>>> import numpy as np
>>> np.set_printoptions(suppress=True, linewidth=140)
>>> def tidy(a):
...     return np.round(a, 1) + 0
... 
>>> E = np.loadtxt("out17.csv", delimiter=",")
>>> tidy(E)
array([[-1. ,  1.5,  0. , -0.9, -0.3],
       [-0.9,  0.4,  0.9,  1.5,  0.3],
       [ 0.3,  0.7, -1.4,  0.6,  1. ],
       [-1.4, -1. , -1. ,  0. , -0.2],
       [-0.3, -0.4,  0.5, -0.8,  1.7]])
>>> x = np.array([-5, 1, 3, 0, -4])
>>> target = E @ x
>>> tidy(target)
array([ 7.4,  6.2, -9.1,  3.7, -3.9])
>>> tidy(np.linalg.solve(E, 2 * target))
array([-10.,   2.,   6.,   0.,  -8.])
>>> tidy(np.linalg.solve(E.T, E[3]))
array([0., 0., 0., 1., 0.])
>>> tidy(np.linalg.solve(E, E[:, 2]))
array([0., 0., 1., 0., 0.])
>>> J = np.loadtxt("run4.csv", delimiter=",")
>>> J
array([[ 5.,  1.,  5.,  2.],
       [ 1.,  3.,  7.,  1.],
       [ 5.,  7., 19.,  7.],
       [ 2.,  1.,  7., 13.]])
>>> # symmetric
>>> rk = np.linalg.matrix_rank(J)
>>> rk
np.int64(3)
>>> ns = np.linalg.svd(J)[2][rk:].T
>>> [int(np.linalg.matrix_rank(np.delete(J, i, axis=0))) for i in range(4)]
[3, 3, 3, 3]
>>> tidy(J @ ns)
array([[0.],
       [0.],
       [0.],
       [0.]])
>>> O = E.astype(float).copy()
>>> for j in range(5):
...     O[:, j] -= O[:, :j] @ (O[:, :j].T @ O[:, j])
...     O[:, j] /= np.linalg.norm(O[:, j])
... 
>>> tidy(O.T @ E)
array([[2., 0., 0., 0., 0.],
       [0., 2., 0., 0., 0.],
       [0., 0., 2., 0., 0.],
       [0., 0., 0., 2., 0.],
       [0., 0., 0., 0., 2.]])
>>> rng = np.random.default_rng(57784)
>>> idx = rng.permutation(4)
>>> idx
array([0, 2, 1, 3])
>>> B = J[idx][:, idx]
>>> B
array([[ 5.,  5.,  1.,  2.],
       [ 5., 19.,  7.,  7.],
       [ 1.,  7.,  3.,  1.],
       [ 2.,  7.,  1., 13.]])
>>> tidy(np.linalg.matrix_power(B, 4))
array([[ 30115., 100821.,  33405.,  57012.],
       [100821., 339774., 112796., 191661.],
       [ 33405., 112796.,  37670.,  62207.],
       [ 57012., 191661.,  62207., 117483.]])
>>> tidy(np.sort(np.abs(np.linalg.eigvals(B))))
array([ 0. ,  3.8,  9.4, 26.8])
>>> np.allclose(B, B.T)
True
>>> tidy(np.linalg.det(B))
np.float64(0.0)
>>> np.allclose(B @ B.T, B.T @ B)
True
>>> (B + B.T) / 2
array([[ 5.,  5.,  1.,  2.],
       [ 5., 19.,  7.,  7.],
       [ 1.,  7.,  3.,  1.],
       [ 2.,  7.,  1., 13.]])
>>> tidy(np.abs(np.linalg.eigvals(B)).max())
np.float64(26.8)
>>> (B - B.T) / 2
array([[0., 0., 0., 0.],
       [0., 0., 0., 0.],
       [0., 0., 0., 0.],
       [0., 0., 0., 0.]])
>>> np.argsort(-np.linalg.norm(J, axis=0).round(6), kind="stable")[:3]
array([2, 3, 1])
>>> np.linalg.matrix_rank(J, rtol=0.1)
np.int64(3)
>>> [round(float(x), 1) for x in np.linalg.svd(J, compute_uv=False)[:3]]
[26.8, 9.4, 3.8]
>>> np.linalg.cond(J) > 100
np.True_
>>> W0 = np.load("mat.npy")
>>> tidy(W0)
array([[ 1.9,  0.5, -0.2],
       [ 0.5,  0.1,  0. ],
       [-0.2,  0. ,  0. ]])
>>> idx = rng.permutation(3)
>>> idx
array([0, 2, 1])
>>> B = W0[idx][:, idx]
>>> tidy(B)
array([[ 1.9, -0.2,  0.5],
       [-0.2,  0. ,  0. ],
       [ 0.5,  0. ,  0.1]])
>>> F = np.load("arr.npy")
>>> F
array([[ 2.,  3.,  0., -1., -5.,  1.,  3.],
       [ 1., -3., -1., -1.,  3., -2., -1.],
       [ 3.,  1., -3.,  3.,  4., -3.,  3.],
       [ 2.,  1., -1.,  0.,  2., -1., -4.],
       [ 0.,  0.,  0.,  0.,  3.,  0.,  3.],
       [ 0.,  0.,  0.,  0., -2., -2., -3.],
       [ 0.,  0.,  0.,  0.,  1.,  0.,  2.]])
>>> # looks like rank 6
>>> np.argsort(-np.linalg.norm(F, axis=0).round(6), kind="stable")[:3]
array([4, 6, 1])
>>> np.linalg.cond(F) > 100
np.True_
>>> cov = F.T @ F
>>> np.linalg.matrix_rank(cov)
np.int64(6)
>>> cov
array([[ 18.,   8., -12.,   6.,   9., -11.,   6.],
       [  8.,  20.,  -1.,   3., -18.,   5.,  11.],
       [-12.,  -1.,  11.,  -8., -17.,  12.,  -4.],
       [  6.,   3.,  -8.,  11.,  14.,  -8.,   7.],
       [  9., -18., -17.,  14.,  68., -21.,   3.],
       [-11.,   5.,  12.,  -8., -21.,  19.,   6.],
       [  6.,  11.,  -4.,   7.,   3.,   6.,  57.]])
>>> np.trace(cov), (F ** 2).sum()
(np.float64(204.0), np.float64(204.0))
>>> (F @ F.T).shape
(7, 7)
>>> idx = rng.permutation(7)
>>> idx
array([5, 4, 1, 3, 2, 6, 0])
>>> B = F[idx][:, idx]
>>> tidy(np.sort(np.abs(np.linalg.eigvals(B))))
array([0. , 0.7, 0.7, 0.7, 2. , 3.9, 4.3])
>>> B
array([[-2., -2.,  0.,  0.,  0., -3.,  0.],
       [ 0.,  3.,  0.,  0.,  0.,  3.,  0.],
       [-2.,  3., -3., -1., -1., -1.,  1.],
       [-1.,  2.,  1.,  0., -1., -4.,  2.],
       [-3.,  4.,  1.,  3., -3.,  3.,  3.],
       [ 0.,  1.,  0.,  0.,  0.,  2.,  0.],
       [ 1., -5.,  3., -1.,  0.,  3.,  2.]])
>>> tidy(np.linalg.det(B)), tidy(np.linalg.det(F[idx]))
(np.float64(0.0), np.float64(0.0))
>>> np.trace(B)
np.float64(-1.0)
>>> np.allclose(B, F)
False
>>> B = F[0, 0] * F[1:] - np.outer(F[1:, 0], F[0])
>>> B
array([[  0.,  -9.,  -2.,  -1.,  11.,  -5.,  -5.],
       [  0.,  -7.,  -6.,   9.,  23.,  -9.,  -3.],
       [  0.,  -4.,  -2.,   2.,  14.,  -4., -14.],
       [  0.,   0.,   0.,   0.,   6.,   0.,   6.],
       [  0.,   0.,   0.,   0.,  -4.,  -4.,  -6.],
       [  0.,   0.,   0.,   0.,   2.,   0.,   4.]])
>>> F[:, 0] / F[0, 0]
array([1. , 0.5, 1.5, 1. , 0. , 0. , 0. ])
>>> np.linalg.matrix_rank(B), np.linalg.matrix_rank(F)
(np.int64(5), np.int64(6))
>>> data = np.loadtxt("sample19.csv", delimiter=",")
>>> data
array([[1. , 0.7, 0.5, 0.3, 0.2, 0.2, 0.1],
       [0.7, 1. , 0.7, 0.5, 0.3, 0.2, 0.2],
       [0.5, 0.7, 1. , 0.7, 0.5, 0.3, 0.2],
       [0.3, 0.5, 0.7, 1. , 0.7, 0.5, 0.3],
       [0.2, 0.3, 0.5, 0.7, 1. , 0.7, 0.5],
       [0.2, 0.2, 0.3, 0.5, 0.7, 1. , 0.7],
       [0.1, 0.2, 0.2, 0.3, 0.5, 0.7, 1. ]])
>>> # symmetric, so the eigenvalues are real
>>> np.linalg.matrix_rank(data)
np.int64(7)
>>> data.shape
(7, 7)
>>> np.abs(data).max()
np.float64(1.0)
>>> tidy(data.sum(axis=1))
array([3. , 3.6, 3.9, 4. , 3.9, 3.6, 3. ])
>>> tidy(np.linalg.norm(data))
np.float64(4.1)
>>> tidy(data.sum(axis=0))
array([3. , 3.6, 3.9, 4. , 3.9, 3.6, 3. ])
